% ipython --no-banner

In [1]: import numpy as np

In [2]: import numpy.linalg as la

In [3]: np.set_printoptions(suppress=True, linewidth=140)

In [4]: m1 = np.load("layer14.npy")

In [5]: m1
Out[5]: 
array([[-5, -1,  3, -4],
       [-4,  0,  4, -3]])

In [6]: theta = np.radians(135)

In [7]: Rm = np.eye(4)

In [8]: Rm[1, 1] = Rm[2, 2] = np.cos(theta)

In [9]: Rm[1, 2], Rm[2, 1] = -np.sin(theta), np.sin(theta)

In [10]: print(Rm.round(4))
[[ 1.      0.      0.      0.    ]
 [ 0.     -0.7071 -0.7071  0.    ]
 [ 0.      0.7071 -0.7071  0.    ]
 [ 0.      0.      0.      1.    ]]

In [11]: Y = m1 @ Rm.T

In [12]: print(np.round(np.abs(Y - m1).max(axis=0), 4))
[0.     2.8284 6.8284 0.    ]

In [13]: np.round(la.svd(m1, compute_uv=False), 4), np.round(la.svd(Y, compute_uv=False), 4)
Out[13]: (array([9.5017, 1.3103]), array([9.5017, 1.3103]))

In [14]: x0 = np.array([8, 1, 1, 5])

In [15]: la.norm(m1 @ x0) <= la.norm(m1, 2) * la.norm(x0) + 1e-9
Out[15]: np.True_

In [16]: m1 @ np.eye(4)[0]
Out[16]: array([-5., -4.])

In [17]: print((m1 * x0).sum(axis=1))
[-58 -43]

In [18]: m1 * x0
Out[18]: 
array([[-40,  -1,   3, -20],
       [-32,   0,   4, -15]])

In [19]: m1 @ (2 * x0)
Out[19]: array([-116,  -86])

In [20]: m1 @ np.ones(4)
Out[20]: array([-7., -3.])

In [21]: m1 @ x0
Out[21]: array([-58, -43])

In [22]: U, sig, vt = la.svd(m1, full_matrices=False)

In [23]: (sig > 1e-8).sum()
Out[23]: np.int64(2)

In [24]: np.round(np.cumsum(sig ** 2) / np.sum(sig ** 2), 4)
Out[24]: array([0.9813, 1.    ])

In [25]: np.allclose(U * sig @ vt, m1)
Out[25]: True

In [26]: print(np.round(vt @ vt.T, 4) + 0)
[[1. 0.]
 [0. 1.]]

In [27]: np.round(np.abs(vt[0]), 4)
Out[27]: array([0.6729, 0.0785, 0.5159, 0.5243])

In [28]: print(sig.round(4))
[9.5017 1.3103]

In [29]: np.abs(U[:, 0]).round(6).argmax()
Out[29]: np.int64(0)
